% python3 -q
>>> import numpy as np
>>> import numpy.linalg as la
>>> np.set_printoptions(precision=2, suppress=True, linewidth=100)
>>> rd = lambda a: np.round(a, 2) + 0
>>> rng = np.random.default_rng(3252)
>>> W0 = np.triu(rng.random((7, 7)) < 0.4, 1).astype(int)
>>> W0 = W0 + W0.T
>>> W0
array([[0, 1, 1, 1, 0, 1, 0],
       [1, 0, 1, 1, 0, 0, 0],
       [1, 1, 0, 0, 0, 1, 0],
       [1, 1, 0, 0, 0, 0, 0],
       [0, 0, 0, 0, 0, 0, 1],
       [1, 0, 1, 0, 0, 0, 0],
       [0, 0, 0, 0, 1, 0, 0]])
>>> rd(np.abs(la.eigvals(W0)).max())
np.float64(2.94)
>>> print(np.allclose(W0 @ W0.T, W0.T @ W0))
True
>>> la.matrix_power(W0, 3)
array([[6, 7, 7, 6, 0, 6, 0],
       [7, 4, 7, 5, 0, 3, 0],
       [7, 7, 4, 3, 0, 5, 0],
       [6, 5, 3, 2, 0, 3, 0],
       [0, 0, 0, 0, 0, 0, 1],
       [6, 3, 5, 3, 0, 2, 0],
       [0, 0, 0, 0, 1, 0, 0]])
>>> rd(la.det(W0))
np.float64(2.0)
>>> rd(np.sort(np.abs(la.eigvals(W0))))
array([0.46, 0.62, 1.  , 1.  , 1.47, 1.62, 2.94])
>>> vals, vecs = la.eigh(W0)
>>> rd(vals)
array([-1.62, -1.47, -1.  , -0.46,  0.62,  1.  ,  2.94])
>>> rd(la.svd(W0, compute_uv=False))
array([2.94, 1.62, 1.47, 1.  , 1.  , 0.62, 0.46])
>>> print(rd(la.eigvalsh(W0 @ W0)))
[0.21 0.38 1.   1.   2.17 2.62 8.62]
>>> rd(vecs @ np.diag(vals) @ vecs.T)
array([[0., 1., 1., 1., 0., 1., 0.],
       [1., 0., 1., 1., 0., 0., 0.],
       [1., 1., 0., 0., 0., 1., 0.],
       [1., 1., 0., 0., 0., 0., 0.],
       [0., 0., 0., 0., 0., 0., 1.],
       [1., 0., 1., 0., 0., 0., 0.],
       [0., 0., 0., 0., 1., 0., 0.]])
>>> print(rd(la.eigvalsh(W0 + 3 * np.eye(7))))
[1.38 1.53 2.   2.54 3.62 4.   5.94]
>>> print((vals > 1e-8).sum(), (vals < -1e-8).sum())
3 4
>>> print(rd(la.det(W0)))
2.0
>>> rd(np.sort(la.eigvals(W0).real))
array([-1.62, -1.47, -1.  , -0.46,  0.62,  1.  ,  2.94])
>>> m1 = np.load("dump.npy")
>>> print(m1)
[[ 13.37   5.66  -1.73   2.17   2.72  -4.98]
 [  4.06   0.16  15.24   3.26   1.2   -2.73]
 [ -2.42  -3.91   2.86   1.2  -17.22  -4.95]
 [  5.42  -2.8   15.76   0.19   2.88  -3.07]
 [  5.02  -0.96  14.78   1.34   3.74  -2.84]
 [ -1.93  -7.75   6.09  -0.55 -18.85  -6.58]
 [  6.19  -1.32  12.69   0.75   3.78  -3.14]
 [  4.92  -0.32  13.33   0.46   1.54  -2.84]
 [  6.01  -1.58  13.74   1.26   3.42  -2.62]
 [  0.01  -5.24   2.61   1.28 -16.67  -4.86]
 [  4.24  -0.13  13.32   1.46   5.21  -2.85]
 [ -1.83  -3.74   3.31   0.25 -17.34  -3.75]
 [ 14.99   6.93  -0.88   1.87   1.45  -5.4 ]
 [ -4.49  -5.82   5.14   0.66 -16.95  -4.87]
 [  4.8   -2.38  14.6   -0.03   1.69  -2.69]]
>>> Xc = m1 - m1.mean(axis=0)
>>> vecs = la.svd(Xc)[2][:3]
>>> A2 = Xc - Xc @ vecs.T @ vecs
>>> la.norm(A2, axis=1).round(6).argmax()
np.int64(1)
>>> rd(np.cov(Xc @ vecs.T, rowvar=False))
array([[137.39,   0.  ,   0.  ],
       [  0.  ,  45.95,   0.  ],
       [  0.  ,   0.  ,   1.82]])
>>> print(rd(A2.std(axis=0)))
[0.41 0.46 0.46 0.55 0.45 0.48]
>>> proj = m1 @ la.solve(m1.T @ m1, m1.T)
>>> rd(la.eigvalsh(proj))
array([0., 0., 0., 0., 0., 0., 0., 0., 0., 1., 1., 1., 1., 1., 1.])
>>> rd(proj @ m1[:, 2])
array([-1.73, 15.24,  2.86, 15.76, 14.78,  6.09, 12.69, 13.33, 13.74,  2.61, 13.32,  3.31, -0.88,
        5.14, 14.6 ])
>>> rd(np.trace(proj))
np.float64(6.0)
>>> K = np.loadtxt("run19.csv", delimiter=",")
>>> K
array([[ 1.,  0.,  0.,  0.,  0.,  0.,  0.,  0.,  0.,  0.,  0.,  0.,  0.,  0.],
       [ 0.,  1.,  0.,  0.,  0.,  0.,  0.,  0.,  0.,  0.,  0.,  0.,  0.,  0.],
       [ 2.,  2.,  1.,  0.,  0.,  0.,  0.,  0.,  0.,  0.,  0.,  0.,  0.,  0.],
       [ 2., -1., -1.,  1.,  0.,  0.,  0.,  0.,  0.,  0.,  0.,  0.,  0.,  0.],
       [ 1.,  1., -1.,  2.,  1.,  0.,  0.,  0.,  0.,  0.,  0.,  0.,  0.,  0.],
       [-1.,  2.,  0.,  1.,  1.,  1.,  0.,  0.,  0.,  0.,  0.,  0.,  0.,  0.],
       [ 0.,  2., -2., -1.,  0.,  0.,  1.,  0.,  0.,  0.,  0.,  0.,  0.,  0.],
       [ 2.,  0.,  0.,  0.,  0.,  2.,  2.,  1.,  0.,  0.,  0.,  0.,  0.,  0.],
       [ 0., -1.,  0.,  0.,  0., -1., -2., -1.,  1.,  0.,  0.,  0.,  0.,  0.],
       [ 1.,  0.,  0.,  1.,  0., -1., -1., -2.,  0.,  1.,  0.,  0.,  0.,  0.],
       [-1., -1.,  0.,  2.,  2.,  0.,  2.,  1.,  0.,  0.,  1.,  0.,  0.,  0.],
       [-2.,  1.,  2.,  0.,  1.,  0.,  2.,  2.,  0.,  0., -2.,  1.,  0.,  0.],
       [ 0., -2.,  2.,  0.,  2., -2., -2., -1.,  2., -1.,  0.,  1.,  1.,  0.],
       [ 2., -1., -1., -1.,  1., -2.,  1.,  1., -2.,  0.,  1.,  1., -2.,  1.]])
>>> lab = rng.permutation(14)
>>> lab
array([ 0, 10, 12, 11,  9,  7,  1,  5,  2, 13,  6,  3,  4,  8])
>>> A2 = K[lab][:, lab]
>>> rd(la.det(A2)), rd(la.det(K[lab]))
(np.float64(1.0), np.float64(-1.0))
>>> rd(np.sort(np.abs(la.eigvals(A2))))
array([1., 1., 1., 1., 1., 1., 1., 1., 1., 1., 1., 1., 1., 1.])
>>> cov = K.T @ K
>>> rd(la.svd(K, compute_uv=False) ** 2)
array([47.99, 35.99, 27.46, 17.94, 13.31, 12.27,  4.98,  2.96,  1.98,  0.85,  0.27,  0.01,  0.  ,
        0.  ])
>>> np.diag(cov)
array([25., 23., 16., 13., 12., 15., 23., 13.,  9.,  2.,  6.,  3.,  5.,  1.])
>>> print((K @ K.T).shape)
(14, 14)
>>> f = np.array([2, 0, -2, 1, -1, 1, -1, 1, -2, 2, 2]) + 0.5
>>> data = np.outer(f, f) / (f @ f)
>>> rd(data)
array([[ 0.2 ,  0.04, -0.12,  0.12, -0.04,  0.12, -0.04,  0.12, -0.12,  0.2 ,  0.2 ],
       [ 0.04,  0.01, -0.02,  0.02, -0.01,  0.02, -0.01,  0.02, -0.02,  0.04,  0.04],
       [-0.12, -0.02,  0.07, -0.07,  0.02, -0.07,  0.02, -0.07,  0.07, -0.12, -0.12],
       [ 0.12,  0.02, -0.07,  0.07, -0.02,  0.07, -0.02,  0.07, -0.07,  0.12,  0.12],
       [-0.04, -0.01,  0.02, -0.02,  0.01, -0.02,  0.01, -0.02,  0.02, -0.04, -0.04],
       [ 0.12,  0.02, -0.07,  0.07, -0.02,  0.07, -0.02,  0.07, -0.07,  0.12,  0.12],
       [-0.04, -0.01,  0.02, -0.02,  0.01, -0.02,  0.01, -0.02,  0.02, -0.04, -0.04],
       [ 0.12,  0.02, -0.07,  0.07, -0.02,  0.07, -0.02,  0.07, -0.07,  0.12,  0.12],
       [-0.12, -0.02,  0.07, -0.07,  0.02, -0.07,  0.02, -0.07,  0.07, -0.12, -0.12],
       [ 0.2 ,  0.04, -0.12,  0.12, -0.04,  0.12, -0.04,  0.12, -0.12,  0.2 ,  0.2 ],
       [ 0.2 ,  0.04, -0.12,  0.12, -0.04,  0.12, -0.04,  0.12, -0.12,  0.2 ,  0.2 ]])
>>> # equal to its transpose
>>> vals, vecs = la.eigh(data)
>>> vec = np.array([2, 2, -1, -2, 2, -1, 2, 1, -1, 2, -1])
>>> rd(vecs * np.abs(vals) @ vecs.T)
array([[ 0.2 ,  0.04, -0.12,  0.12, -0.04,  0.12, -0.04,  0.12, -0.12,  0.2 ,  0.2 ],
       [ 0.04,  0.01, -0.02,  0.02, -0.01,  0.02, -0.01,  0.02, -0.02,  0.04,  0.04],
       [-0.12, -0.02,  0.07, -0.07,  0.02, -0.07,  0.02, -0.07,  0.07, -0.12, -0.12],
       [ 0.12,  0.02, -0.07,  0.07, -0.02,  0.07, -0.02,  0.07, -0.07,  0.12,  0.12],
       [-0.04, -0.01,  0.02, -0.02,  0.01, -0.02,  0.01, -0.02,  0.02, -0.04, -0.04],
       [ 0.12,  0.02, -0.07,  0.07, -0.02,  0.07, -0.02,  0.07, -0.07,  0.12,  0.12],
       [-0.04, -0.01,  0.02, -0.02,  0.01, -0.02,  0.01, -0.02,  0.02, -0.04, -0.04],
       [ 0.12,  0.02, -0.07,  0.07, -0.02,  0.07, -0.02,  0.07, -0.07,  0.12,  0.12],
       [-0.12, -0.02,  0.07, -0.07,  0.02, -0.07,  0.02, -0.07,  0.07, -0.12, -0.12],
       [ 0.2 ,  0.04, -0.12,  0.12, -0.04,  0.12, -0.04,  0.12, -0.12,  0.2 ,  0.2 ],
       [ 0.2 ,  0.04, -0.12,  0.12, -0.04,  0.12, -0.04,  0.12, -0.12,  0.2 ,  0.2 ]])
>>> print(rd(vec @ data @ vec / (vec @ vec)), rd(vals[0]), vals[-1])
0.05 0.0 1.0
>>> r = la.matrix_rank(data)
>>> r
np.int64(1)
>>> N = la.svd(data)[2][r:].T
>>> [int(la.matrix_rank(data[:, :j + 1])) for j in range(11)]
[1, 1, 1, 1, 1, 1, 1, 1, 1, 1, 1]
>>> [int(la.matrix_rank(data[:i])) for i in range(1, len(data) + 1)]
[1, 1, 1, 1, 1, 1, 1, 1, 1, 1, 1]
>>> np.allclose(data @ N, 0)
True
>>> rd(N @ N.T)
array([[ 0.8 , -0.04,  0.12, -0.12,  0.04, -0.12,  0.04, -0.12,  0.12, -0.2 , -0.2 ],
       [-0.04,  0.99,  0.02, -0.02,  0.01, -0.02,  0.01, -0.02,  0.02, -0.04, -0.04],
       [ 0.12,  0.02,  0.93,  0.07, -0.02,  0.07, -0.02,  0.07, -0.07,  0.12,  0.12],
       [-0.12, -0.02,  0.07,  0.93,  0.02, -0.07,  0.02, -0.07,  0.07, -0.12, -0.12],
       [ 0.04,  0.01, -0.02,  0.02,  0.99,  0.02, -0.01,  0.02, -0.02,  0.04,  0.04],
       [-0.12, -0.02,  0.07, -0.07,  0.02,  0.93,  0.02, -0.07,  0.07, -0.12, -0.12],
       [ 0.04,  0.01, -0.02,  0.02, -0.01,  0.02,  0.99,  0.02, -0.02,  0.04,  0.04],
       [-0.12, -0.02,  0.07, -0.07,  0.02, -0.07,  0.02,  0.93,  0.07, -0.12, -0.12],
       [ 0.12,  0.02, -0.07,  0.07, -0.02,  0.07, -0.02,  0.07,  0.93,  0.12,  0.12],
       [-0.2 , -0.04,  0.12, -0.12,  0.04, -0.12,  0.04, -0.12,  0.12,  0.8 , -0.2 ],
       [-0.2 , -0.04,  0.12, -0.12,  0.04, -0.12,  0.04, -0.12,  0.12, -0.2 ,  0.8 ]])
>>> vec = np.array([3, 9, 8, 1, 7, 7, 2, 7, 5, 1, 6])
>>> rd(np.trace(data))
np.float64(1.0)
>>> rd(data @ data @ vec)
array([ 2.28,  0.46, -1.37,  1.37, -0.46,  1.37, -0.46,  1.37, -1.37,  2.28,  2.28])
>>> A2 = np.array([[0, 2, 1, 2, 1, 0, 3, 3, 0, 2, 2, 1, 2],
...     [0, 0, 0, 1, 3, 2, 2, 1, 0, 2, 1, 2, 3],
...     [2, 1, 3, 0, 2, 1, 0, 1, 3, 2, 1, 3, 0],
...     [1, 0, 3, 3, 1, 2, 2, 1, 0, 0, 1, 2, 0],
...     [3, 2, 2, 1, 1, 3, 0, 3, 2, 1, 0, 1, 2],
...     [2, 2, 3, 2, 2, 2, 2, 1, 0, 3, 0, 2, 3],
...     [2, 1, 1, 1, 1, 1, 2, 0, 1, 2, 3, 3, 2],
...     [0, 3, 3, 3, 2, 2, 1, 0, 0, 3, 0, 0, 2],
...     [3, 2, 0, 3, 1, 0, 0, 2, 1, 3, 3, 1, 3],
...     [3, 1, 1, 0, 3, 1, 1, 1, 3, 2, 1, 3, 0],
...     [0, 3, 0, 3, 1, 3, 3, 2, 0, 0, 2, 1, 3],
...     [0, 3, 0, 2, 0, 3, 2, 1, 0, 0, 3, 0, 1]])
>>> mat = A2.T @ A2
>>> mat
array([[40, 23, 26, 21, 26, 22, 13, 23, 26, 32, 21, 33, 25],
       [23, 46, 26, 41, 25, 37, 31, 29, 13, 33, 30, 22, 40],
       [26, 26, 43, 29, 28, 29, 21, 19, 17, 32, 12, 30, 23],
       [21, 41, 29, 51, 26, 37, 36, 29,  6, 33, 32, 24, 43],
       [26, 25, 28, 26, 36, 28, 25, 21, 19, 36, 19, 34, 31],
       [22, 37, 29, 37, 28, 46, 32, 26, 13, 25, 24, 27, 36],
       [13, 31, 21, 36, 25, 32, 40, 24,  5, 25, 29, 27, 35],
       [23, 29, 19, 29, 21, 26, 24, 32, 14, 24, 23, 22, 31],
       [26, 13, 17,  6, 19, 13,  5, 14, 24, 19, 12, 24,  9],
       [32, 33, 32, 33, 36, 25, 25, 24, 19, 48, 25, 34, 40],
       [21, 30, 12, 32, 19, 24, 29, 23, 12, 25, 39, 26, 31],
       [33, 22, 30, 24, 34, 27, 27, 22, 24, 34, 26, 43, 28],
       [25, 40, 23, 43, 31, 36, 35, 31,  9, 40, 31, 28, 53]])
>>> left, sv, vt = la.svd(mat)
>>> np.argmax(sv[:-1] / (sv[1:] + 1e-6)) + 1
np.int64(12)
>>> print(rd(sv))
[363.01  64.55  29.93  22.75  21.94  13.75   9.84   7.9    4.08   2.14   1.03   0.08   0.  ]
>>> A2 = left[:, :12] @ np.diag(sv[:12]) @ vt[:12]
>>> rd(la.norm(mat - A2) / la.norm(mat))
np.float64(0.0)
>>> rd(np.abs(mat - A2).max())
np.float64(0.0)
>>> rd(la.norm(mat - A2, 2)), rd(sv[12])
(np.float64(0.0), np.float64(0.0))
>>> print(la.matrix_rank(A2))
12
